$ python3 -q
>>> import numpy as np
>>> np.set_printoptions(precision=2, suppress=True, linewidth=100)
>>> def rnd(a):
...     return np.round(a, 2) + 0
... 
>>> J = np.load("data.npy")
>>> J
array([[6., 5., 0., 5.],
       [5., 6., 0., 5.],
       [0., 0., 6., 0.],
       [5., 5., 0., 6.]])
>>> # symmetric
>>> def softmax(z):
...     e = np.exp(z - z.max(axis=-1, keepdims=True))
...     return e / e.sum(axis=-1, keepdims=True)
... 
>>> rnd(softmax(J[0] + 2))
array([0.58, 0.21, 0.  , 0.21])
>>> S = J @ J.T / np.sqrt(4)
>>> softmax(S).round(6).argmax(axis=1)
array([0, 1, 2, 3])
>>> data = np.load("x.npy")
>>> data
array([[0, 0, 0, 0, 1, 1, 1, 0, 0, 0, 1, 0, 0],
       [0, 0, 0, 0, 0, 0, 0, 0, 1, 1, 0, 1, 1],
       [0, 0, 0, 0, 0, 0, 0, 0, 1, 1, 0, 1, 1],
       [0, 0, 0, 0, 0, 0, 0, 1, 0, 0, 0, 0, 0],
       [1, 0, 0, 0, 0, 1, 1, 0, 0, 0, 1, 0, 0],
       [1, 0, 0, 0, 1, 0, 1, 0, 0, 0, 1, 0, 0],
       [1, 0, 0, 0, 1, 1, 0, 0, 0, 0, 1, 0, 0],
       [0, 0, 0, 1, 0, 0, 0, 0, 0, 0, 0, 0, 0],
       [0, 1, 1, 0, 0, 0, 0, 0, 0, 1, 0, 1, 1],
       [0, 1, 1, 0, 0, 0, 0, 0, 1, 0, 0, 1, 1],
       [1, 0, 0, 0, 1, 1, 1, 0, 0, 0, 0, 0, 0],
       [0, 1, 1, 0, 0, 0, 0, 0, 1, 1, 0, 0, 1],
       [0, 1, 1, 0, 0, 0, 0, 0, 1, 1, 0, 1, 0]])
>>> np.linalg.matrix_rank(data, rtol=0.1)
np.int64(12)
>>> [round(float(x), 2) for x in np.linalg.svd(data, compute_uv=False)[:3]]
[4.7, 4.0, 1.7]
>>> rnd(np.linalg.norm(data, 2) / np.linalg.norm(data))
np.float64(0.66)
>>> np.flatnonzero(np.linalg.matrix_power((data != 0) + (data.T != 0) + np.eye(13), 13)[1])
array([ 1,  2,  8,  9, 11, 12])
>>> rnd(np.linalg.det(data))
np.float64(0.0)
>>> K = np.load("a.npy")
>>> K
array([[ 2, -2,  0, -2,  0, -2, -1, -1],
       [-1,  2, -2,  0, -2,  0, -2, -1],
       [-1, -1,  2, -2,  0, -2,  0, -2],
       [-2, -1, -1,  2, -2,  0, -2,  0],
       [ 0, -2, -1, -1,  2, -2,  0, -2],
       [-2,  0, -2, -1, -1,  2, -2,  0],
       [ 0, -2,  0, -2, -1, -1,  2, -2],
       [-2,  0, -2,  0, -2, -1, -1,  2]])
>>> r0 = np.array([7, 9, 3, 7, 2, 8, 2, 9])
>>> M2 = K + np.outer(r0, np.eye(8)[0])
>>> M2
array([[ 9., -2.,  0., -2.,  0., -2., -1., -1.],
       [ 8.,  2., -2.,  0., -2.,  0., -2., -1.],
       [ 2., -1.,  2., -2.,  0., -2.,  0., -2.],
       [ 5., -1., -1.,  2., -2.,  0., -2.,  0.],
       [ 2., -2., -1., -1.,  2., -2.,  0., -2.],
       [ 6.,  0., -2., -1., -1.,  2., -2.,  0.],
       [ 2., -2.,  0., -2., -1., -1.,  2., -2.],
       [ 7.,  0., -2.,  0., -2., -1., -1.,  2.]])
>>> np.linalg.matrix_rank(M2 - K)
np.int64(1)
>>> x0 = np.array([0, 1, 3, 4, 1, 4, 0, 3])
>>> h = np.maximum(M2 @ x0, 0)
>>> np.maximum(M2 @ x0, 0) - np.maximum(-M2 @ x0, 0)
array([-21.,  -9., -17.,   2., -21.,  -3., -21.,  -6.])
>>> M2 * (h > 1e-9)[:, None]
array([[ 0., -0.,  0., -0.,  0., -0., -0., -0.],
       [ 0.,  0., -0.,  0., -0.,  0., -0., -0.],
       [ 0., -0.,  0., -0.,  0., -0.,  0., -0.],
       [ 5., -1., -1.,  2., -2.,  0., -2.,  0.],
       [ 0., -0., -0., -0.,  0., -0.,  0., -0.],
       [ 0.,  0., -0., -0., -0.,  0., -0.,  0.],
       [ 0., -0.,  0., -0., -0., -0.,  0., -0.],
       [ 0.,  0., -0.,  0., -0., -0., -0.,  0.]])
>>> np.flatnonzero(h > 1e-9)
array([3])
>>> M2.T @ h
array([10., -2., -2.,  4., -4.,  0., -4.,  0.])
>>> np.allclose(K @ K.T, K.T @ K)
True
>>> K @ np.ones(8)
array([-6., -6., -6., -6., -6., -6., -6., -6.])
>>> rnd(np.fft.fft(K[0]))
array([-6.  +0.j  ,  2.71-0.29j,  3.  +1.j  ,  1.29+1.71j,  8.  +0.j  ,  1.29-1.71j,  3.  -1.j  ,
        2.71+0.29j])
>>> q, vecs = np.linalg.qr(K[:, :6])[0], np.linalg.qr(K[:, 6:])[0]
>>> s = np.linalg.svd(q.T @ vecs, compute_uv=False)
>>> (s > 0.9).sum()
np.int64(0)
>>> arr = np.array([[-1, 1, 2, 2, 3, -1],
...     [0, -3, -3, -3, 0, -1],
...     [1, -3, -3, 0, 0, -1],
...     [0, 1, 1, 3, -3, 0],
...     [-1, 2, 0, -2, 1, -2]])
>>> arr[:, 3] = 4 * arr[:, 0]
>>> arr
array([[-1,  1,  2, -4,  3, -1],
       [ 0, -3, -3,  0,  0, -1],
       [ 1, -3, -3,  4,  0, -1],
       [ 0,  1,  1,  0, -3,  0],
       [-1,  2,  0, -4,  1, -2]])
>>> W = np.array([[-9, 7, 0, 1, 0, 2],
...     [-2, 1, -4, 9, 6, 4],
...     [4, -2, -6, -8, 5, 5],
...     [9, -8, -7, -4, -5, 8],
...     [3, 1, -5, 2, 4, 2],
...     [-6, -8, 6, 4, 7, 3]])
>>> beta = np.array([-2, -3, 1, -3, -3, -3])
>>> hid = np.maximum(arr @ W + beta, 0)
>>> (hid > 0).mean(axis=0)
array([0.2, 0.6, 0.6, 0.4, 0.4, 0.2])
>>> (hid > 0).astype(int)
array([[0, 1, 0, 1, 1, 0],
       [0, 1, 1, 0, 0, 0],
       [1, 0, 0, 0, 0, 1],
       [0, 0, 1, 0, 0, 0],
       [0, 1, 1, 1, 1, 0]])
>>> C = np.array([[4, -5, 2],
...     [-1, -5, -5],
...     [-2, 1, 4],
...     [1, -4, 0],
...     [-3, -2, 2],
...     [-2, -3, 4]])
>>> (hid @ C).round(6).argmax(axis=1)
array([2, 2, 0, 2, 0])
>>> M2 = arr / np.sqrt((arr ** 2).mean(axis=1, keepdims=True))
>>> rnd(M2[3])
array([ 0.  ,  0.74,  0.74,  0.  , -2.22,  0.  ])
>>> rnd(np.linalg.norm(M2, axis=1))
array([2.45, 2.45, 2.45, 2.45, 2.45])
>>> np.linalg.matrix_rank(arr)
np.int64(5)
>>> arr.mean(axis=0)
array([-0.2, -0.4, -0.6, -0.8,  0.2, -1. ])
>>> arr.sum(axis=1)
array([ 0, -7, -2, -1, -4])
>>> rnd(np.linalg.svd(arr, compute_uv=False))
array([9.15, 5.23, 3.08, 1.55, 0.99])
>>> np.count_nonzero(arr)
np.int64(22)
>>> arr.sum(axis=0)
array([-1, -2, -3, -4,  1, -5])
>>> rnd(np.linalg.norm(arr))
np.float64(11.14)
>>> T = np.stack([arr, -1 * arr, arr[::-1]])
>>> np.einsum("bij,cij->bc", T, T)
array([[ 124, -124,   72],
       [-124,  124,  -72],
       [  72,  -72,  124]])
>>> T.sum(axis=0)
array([[-1,  2,  0, -4,  1, -2],
       [ 0,  1,  1,  0, -3,  0],
       [ 1, -3, -3,  4,  0, -1],
       [ 0, -3, -3,  0,  0, -1],
       [-1,  1,  2, -4,  3, -1]])
>>> T.shape
(3, 5, 6)
>>> np.linalg.matrix_rank(T)
array([5, 5, 5])
>>> rnd(np.linalg.norm(T, axis=(1, 2)))
array([11.14, 11.14, 11.14])
>>> np.linalg.matrix_rank(T.reshape(3, -1))
np.int64(2)
>>> (T @ arr.T).shape
(3, 5, 5)
